% python3 -q
>>> import numpy as np
>>> import numpy.linalg as la
>>> np.set_printoptions(precision=3, suppress=True, linewidth=200, legacy="1.25")
>>> Q, _ = la.qr(np.array([[2.3, -0.8, 1.4, -0.7],
...     [-1.0, -1.1, -0.6, -0.5],
...     [0.5, 0.3, 1.9, 0.8],
...     [0.0, 0.0, 0.7, -0.3]]))
>>> vals = np.array([1, 1, -1, -2])
>>> M = Q @ np.diag(vals) @ Q.T
>>> M
array([[ 0.989,  0.048,  0.147, -0.027],
       [ 0.048,  0.79 , -0.64 ,  0.118],
       [ 0.147, -0.64 , -0.955,  0.361],
       [-0.027,  0.118,  0.361, -1.824]])
>>> Y = np.array([[-2, -2], [3, 2]])
>>> C = np.kron(Y, M)
>>> np.round(la.norm(C, 2), 3), round(float(la.norm(Y, 2) * la.norm(M, 2)), 3)
(9.123, 9.123)
>>> blk = np.stack([M, 3 * M, M[::-1]])
>>> la.matrix_rank(blk)
array([4, 4, 4])
>>> blk.shape
(3, 4, 4)
>>> np.einsum("bij,cij->bc", blk, blk)
array([[ 7.   , 21.   ,  0.473],
       [21.   , 63.   ,  1.419],
       [ 0.473,  1.419,  7.   ]])
>>> feats = np.array([[1, -1, -1, 0], [-1, -1, 0, -2], [3, -3, -3, 3], [-3, 0, -3, 2]])
>>> feats
array([[ 1, -1, -1,  0],
       [-1, -1,  0, -2],
       [ 3, -3, -3,  3],
       [-3,  0, -3,  2]])
>>> rng = np.random.default_rng(29)
>>> lab = rng.permutation(4)
>>> lab
array([3, 2, 0, 1])
>>> Y = feats[lab][:, lab]
>>> np.trace(Y)
-1
>>> round(la.det(Y), 3), np.round(la.det(feats[lab]), 3)
(-27.0, 27.0)
>>> P = np.triu(np.array([[9, -4, 3, -4], [5, 1, -9, 6], [7, 2, 2, 4], [8, 3, 4, -4]]), 1) + np.eye(4)
>>> Y = P @ feats @ la.inv(P)
>>> Y
array([[   26.,    98.,   806., -3699.],
       [  -46.,  -158., -1275.,  5847.],
       [   -9.,   -39.,  -339.,  1565.],
       [   -3.,   -12.,  -102.,   470.]])
>>> np.round(la.det(Y), 3)
-27.0
>>> m1 = (rng.random((3, 3)) < 0.3) + np.eye(3)
>>> m1 /= m1.sum(axis=1, keepdims=True)
>>> m1
array([[0.333, 0.333, 0.333],
       [0.5  , 0.5  , 0.   ],
       [0.333, 0.333, 0.333]])
>>> # row-stochastic, so 1 is an eigenvalue
>>> Uu, s, vt = la.svd(m1)
>>> np.argmax(s[:-1] / (s[1:] + 1e-6)) + 1
2
>>> s.round(3) + 0
array([1.031, 0.323, 0.   ])
>>> Y = Uu[:, :2] @ np.diag(s[:2]) @ vt[:2]
>>> Y.round(3) + 0
array([[0.333, 0.333, 0.333],
       [0.5  , 0.5  , 0.   ],
       [0.333, 0.333, 0.333]])
>>> np.round(np.abs(m1 - Y).max(), 3)
0.0
>>> x = np.array([-8, -9, -6])
>>> np.sign((m1 @ x).round(6))
array([-1., -1., -1.])
>>> np.allclose(m1, m1.T)
False
>>> m1 @ m1
array([[0.389, 0.389, 0.222],
       [0.417, 0.417, 0.167],
       [0.389, 0.389, 0.222]])
>>> np.round(np.trace(m1), 3)
1.167
>>> la.matrix_rank(m1, rtol=0.1)
2
>>> np.argsort(-la.norm(m1, axis=0).round(6), kind="stable")[:3]
array([0, 1, 2])
>>> m1.sum(axis=0)
array([1.167, 1.167, 0.667])
>>> m1.shape
(3, 3)
>>> np.abs(m1).max()
0.5
>>> np.zeros(3, 3)
Traceback (most recent call last):
  File "<python-input-46>", line 1, in <module>
    np.zeros(3, 3)
    ~~~~~~~~^^^^^^
TypeError: Cannot interpret '3' as a data type
>>> Y = np.array([[1, 1], [1, -1]])
>>> data = np.kron(Y, np.kron(Y, Y))[rng.permutation(8)][:4]
>>> data
array([[ 1,  1,  1,  1,  1,  1,  1,  1],
       [ 1,  1, -1, -1, -1, -1,  1,  1],
       [ 1,  1,  1,  1, -1, -1, -1, -1],
       [ 1, -1,  1, -1, -1,  1, -1,  1]])
>>> W1 = np.array([[9, 6, 3, 0],
...     [1, 5, 5, 7],
...     [8, 9, 3, 6],
...     [8, 0, 4, 7],
...     [4, 5, 5, 2],
...     [7, 4, 4, 4],
...     [8, 3, 1, 4],
...     [9, 6, 0, 9]])
>>> c = np.array([-8, -8, -2, -3])
>>> H = np.maximum(data @ W1 + c, 0)
>>> H
array([[46, 30, 23, 36],
       [ 0,  0,  0,  0],
       [ 0,  0,  3,  0],
       [ 4,  4,  0,  0]])
>>> (H > 0).astype(int)
array([[1, 1, 1, 1],
       [0, 0, 0, 0],
       [0, 0, 1, 0],
       [1, 1, 0, 0]])
>>> (H > 0).mean(axis=0)
array([0.5 , 0.5 , 0.5 , 0.25])
>>> C = np.array([[-2, -2], [2, 0], [-2, 1], [-1, -1]])
>>> (H @ C).round(6).argmax(axis=1)
array([1, 0, 1, 0])
>>> W1 @ C
array([[-12, -15],
       [ -9,  -4],
       [-10, -19],
       [-31, -19],
       [-10,  -5],
       [-18, -14],
       [-16, -19],
       [-15, -27]])
>>> vals, evecs = la.eigh(M)
>>> np.unique(vals.round(6) + 0, return_counts=True)[1]
array([1, 1, 2])
>>> la.svd(M, compute_uv=False)
array([2., 1., 1., 1.])
>>> la.eigvalsh(M @ M)
array([1., 1., 1., 4.])
>>> A = np.load("arr.npy")
>>> A
array([[0, 4, 0],
       [0, 4, 0],
       [0, 0, 5]])
>>> # looks like rank 2
>>> A @ A
array([[ 0, 16,  0],
       [ 0, 16,  0],
       [ 0,  0, 25]])
>>> (A != 0).astype(int)
array([[0, 1, 0],
       [0, 1, 0],
       [0, 0, 1]])
>>> (la.matrix_power((A != 0) + (A.T != 0) + np.eye(3), 3) > 0).astype(int)
array([[1, 1, 0],
       [1, 1, 0],
       [0, 0, 1]])
>>> J = np.load("sample6.npy")
>>> J
array([[ -5.876,   7.956,  -4.609],
       [ -2.958,   7.306,  -3.325],
       [-11.77 ,   0.919, -10.543],
       [ -2.705,   9.404,  -2.635],
       [ -9.58 ,  -1.118, -11.045],
       [ -2.023,  -8.991,  -6.56 ],
       [ -4.262,   8.321,  -4.253],
       [ -2.464,  -8.117,  -5.133],
       [-10.585,   0.913,  -8.79 ],
       [-11.506,   1.732, -11.175],
       [ -3.782,   8.491,  -4.268],
       [ -3.27 ,   7.419,  -3.37 ]])
>>> d = la.norm(J[:, None] - J[None], axis=-1)
>>> np.flatnonzero(d[3] < d.mean() / 2)
array([ 0,  1,  3,  6, 10, 11])
>>> d[3].round(6).argsort(kind="stable")[:4]
array([ 3, 10, 11,  1])
>>> la.norm(J - J.mean(axis=0), axis=1)
array([ 5.379,  6.114,  7.493,  8.162,  7.194, 12.464,  6.067, 11.555,  5.647,  7.509,  6.359,  6.033])
>>> la.norm(J, axis=1)
array([10.912,  8.555, 15.828, 10.134, 14.664, 11.312, 10.271,  9.915, 13.789, 16.133, 10.228,  8.78 ])
>>> np.unravel_index(d.round(6).argmax(), d.shape)
(3, 5)
>>> la.matrix_rank(d ** 2)
5
>>> Y = J + rng.integers(-2, 3, (12, 2)) @ rng.integers(-2, 3, (2, 3))
>>> Y
array([[ -7.876,  13.956,  -2.609],
       [ -2.958,   6.306,  -5.325],
       [ -9.77 ,  -3.081,  -8.543],
       [ -4.705,  13.404,  -4.635],
       [-11.58 ,   2.882, -13.045],
       [ -1.023,  -9.991,  -3.56 ],
       [ -4.262,   7.321,  -6.253],
       [ -1.464,  -9.117,  -2.133],
       [-11.585,   1.913, -11.79 ],
       [-13.506,   4.732, -15.175],
       [ -4.782,  11.491,  -3.268],
       [ -4.27 ,  11.419,  -0.37 ]])
>>> Y - J
array([[-2.,  6.,  2.],
       [ 0., -1., -2.],
       [ 2., -4.,  2.],
       [-2.,  4., -2.],
       [-2.,  4., -2.],
       [ 1., -1.,  3.],
       [ 0., -1., -2.],
       [ 1., -1.,  3.],
       [-1.,  1., -3.],
       [-2.,  3., -4.],
       [-1.,  3.,  1.],
       [-1.,  4.,  3.]])
>>> np.abs(Y - J).sum(axis=1)
array([10.,  3.,  8.,  8.,  8.,  5.,  3.,  5.,  5.,  9.,  5.,  8.])
>>> la.matrix_rank(Y - J, tol=1e-8)
2
>>> x = np.array([-3, -5, -2])
>>> rhs = J @ x
>>> la.lstsq(J, rhs)[0]
array([-3., -5., -2.])
>>> la.solve(J.T @ J, J.T @ rhs)
array([-3., -5., -2.])
>>> rhs = rhs + 0.05 * rng.normal(size=12)
>>> rhs
array([-12.906, -21.108,  51.774, -33.655,  56.507,  64.094, -20.295,  58.279,  44.824,  48.187, -22.607, -20.654])
>>> c, *_ = la.lstsq(J, rhs)
>>> round(la.norm(rhs - J @ c), 3)
0.171
>>> c.round()
array([-3., -5., -2.])
>>> lab = J[:, 0] > np.median(J[:, 0])
>>> r0 = J[lab].mean(axis=0) - J[~lab].mean(axis=0)
>>> ((J - J.mean(axis=0)) @ r0 > 0).astype(int)
array([1, 1, 0, 1, 0, 1, 1, 1, 0, 0, 1, 1])
>>> np.argsort(-np.abs(r0).round(6), kind="stable")
array([0, 2, 1])
>>> round(float((((J - J.mean(axis=0)) @ r0 > 0) == lab).mean()), 3)
0.833
>>> r0
array([ 6.063, -0.535,  4.187])
